% ipython --no-banner

In [1]: import numpy as np

In [2]: np.set_printoptions(precision=2, suppress=True, linewidth=200, sign=" ")

In [3]: tidy = lambda a: np.round(a, 2) + 0

In [4]: F = np.loadtxt("block15.csv", delimiter=",")

In [5]: print(tidy(F))
[[ 0.95 -0.01 -0.21 -0.08]
 [-0.01  0.03 -0.06  0.16]
 [-0.21 -0.06  0.17 -0.31]
 [-0.08  0.16 -0.31  0.85]]

In [6]: r = np.linalg.matrix_rank(F)

In [7]: print(r)
2

In [8]: N = np.linalg.svd(F)[2][r:].T

In [9]: print(N.shape)
(4, 2)

In [10]: print(np.allclose(F @ N, 0))
True

In [11]: print(tidy(F @ N))
[[ 0.  0.]
 [ 0.  0.]
 [ 0.  0.]
 [ 0.  0.]]

In [12]: print([int(np.linalg.matrix_rank(np.delete(F, i, axis=0))) for i in range(4)])
[2, 2, 2, 2]

In [13]: print(tidy(N @ N.T))
[[ 0.05  0.01  0.21  0.08]
 [ 0.01  0.97  0.06 -0.16]
 [ 0.21  0.06  0.83  0.31]
 [ 0.08 -0.16  0.31  0.15]]

In [14]: vals, V = np.linalg.eigh(F)

In [15]: x0 = np.array([-2, -1, -2, -1])

In [16]: print(tidy(V * np.maximum(vals, 0) @ V.T))
[[ 0.95 -0.01 -0.21 -0.08]
 [-0.01  0.03 -0.06  0.16]
 [-0.21 -0.06  0.17 -0.31]
 [-0.08  0.16 -0.31  0.85]]

In [17]: print(tidy(np.linalg.eigvalsh(F[1:, 1:])))
[ 0.    0.05  1.  ]

In [18]: print(tidy(x0 @ F @ x0 / (x0 @ x0)), tidy(vals[0]), tidy(vals[-1]))
0.22 0.0 1.0

In [19]: K = np.load("test15.npy")

In [20]: print(K)
[[-3. -3.  0.]
 [-3. -4. -3.]
 [ 0. -3.  2.]]

In [21]: u = np.array([2, -2, 2])

In [22]: print(np.cross(K[1, :3], K[0, :3]))
[-9.  9. -3.]

In [23]: print(np.array([np.convolve(row, u, "same") for row in K]))
[[  0.   0.  -6.]
 [ -2.  -4.  -2.]
 [ -6.  10. -10.]]

In [24]: print(np.polyval(u, K[1]))
[ 26.  42.  26.]

In [25]: vals, V = np.linalg.eigh(K)

In [26]: print(tidy(np.linalg.eigvalsh(K + 5 * np.eye(3))))
[-2.15  3.67  8.48]

In [27]: print(np.abs(V[:, -1]).round(6).argmax())
2

In [28]: print(vals.sum(), np.trace(K))
-5.0 -5.0
